In [1]: import numpy as np

In [2]: np.set_printoptions(suppress=True, linewidth=120)

In [3]: rd = lambda a: np.round(a, 1) + 0

In [4]: arr = np.loadtxt("data.csv", delimiter=",")

In [5]: print(arr)
[[0. 0. 0.]
 [0. 0. 0.]
 [1. 2. 2.]
 [4. 3. 3.]
 [0. 1. 1.]
 [0. 0. 0.]
 [0. 0. 0.]
 [1. 2. 2.]
 [0. 0. 0.]
 [1. 2. 2.]
 [0. 0. 0.]
 [4. 3. 3.]
 [7. 4. 4.]
 [7. 4. 4.]
 [7. 4. 4.]
 [7. 4. 4.]
 [4. 3. 3.]
 [4. 3. 3.]
 [0. 0. 0.]
 [4. 3. 3.]
 [0. 0. 0.]
 [1. 2. 2.]
 [1. 2. 2.]
 [4. 3. 3.]]

In [6]: # columns 1 and 2 are equal

In [7]: Xs = arr - arr.mean(axis=0)

In [8]: V = np.linalg.svd(Xs)[2][:2]

In [9]: out = Xs - Xs @ V.T @ V

In [10]: print(rd((Xs @ V.T).std(axis=0)))
[3.3 0.6]

In [11]: out = np.array([[3, 5, 3], [5, 1, 3], [4, 1, 0]])

In [12]: print(np.einsum("ik,kj->ji", arr, out))
[[ 0.  0. 21. 39.  9.  0.  0. 21.  0. 21.  0. 39. 57. 57. 57. 57. 39. 39.  0. 39.  0. 21. 21. 39.]
 [ 0.  0.  9. 26.  2.  0.  0.  9.  0.  9.  0. 26. 43. 43. 43. 43. 26. 26.  0. 26.  0.  9.  9. 26.]
 [ 0.  0.  9. 21.  3.  0.  0.  9.  0.  9.  0. 21. 33. 33. 33. 33. 21. 21.  0. 21.  0.  9.  9. 21.]]

In [13]: print(np.linalg.matrix_rank(np.vstack([arr, out.T])))
3

In [14]: print(arr @ out)
[[ 0.  0.  0.]
 [ 0.  0.  0.]
 [21.  9.  9.]
 [39. 26. 21.]
 [ 9.  2.  3.]
 [ 0.  0.  0.]
 [ 0.  0.  0.]
 [21.  9.  9.]
 [ 0.  0.  0.]
 [21.  9.  9.]
 [ 0.  0.  0.]
 [39. 26. 21.]
 [57. 43. 33.]
 [57. 43. 33.]
 [57. 43. 33.]
 [57. 43. 33.]
 [39. 26. 21.]
 [39. 26. 21.]
 [ 0.  0.  0.]
 [39. 26. 21.]
 [ 0.  0.  0.]
 [21.  9.  9.]
 [21.  9.  9.]
 [39. 26. 21.]]

In [15]: print(np.einsum("ik,kj->ij", arr, out))
[[ 0.  0.  0.]
 [ 0.  0.  0.]
 [21.  9.  9.]
 [39. 26. 21.]
 [ 9.  2.  3.]
 [ 0.  0.  0.]
 [ 0.  0.  0.]
 [21.  9.  9.]
 [ 0.  0.  0.]
 [21.  9.  9.]
 [ 0.  0.  0.]
 [39. 26. 21.]
 [57. 43. 33.]
 [57. 43. 33.]
 [57. 43. 33.]
 [57. 43. 33.]
 [39. 26. 21.]
 [39. 26. 21.]
 [ 0.  0.  0.]
 [39. 26. 21.]
 [ 0.  0.  0.]
 [21.  9.  9.]
 [21.  9.  9.]
 [39. 26. 21.]]
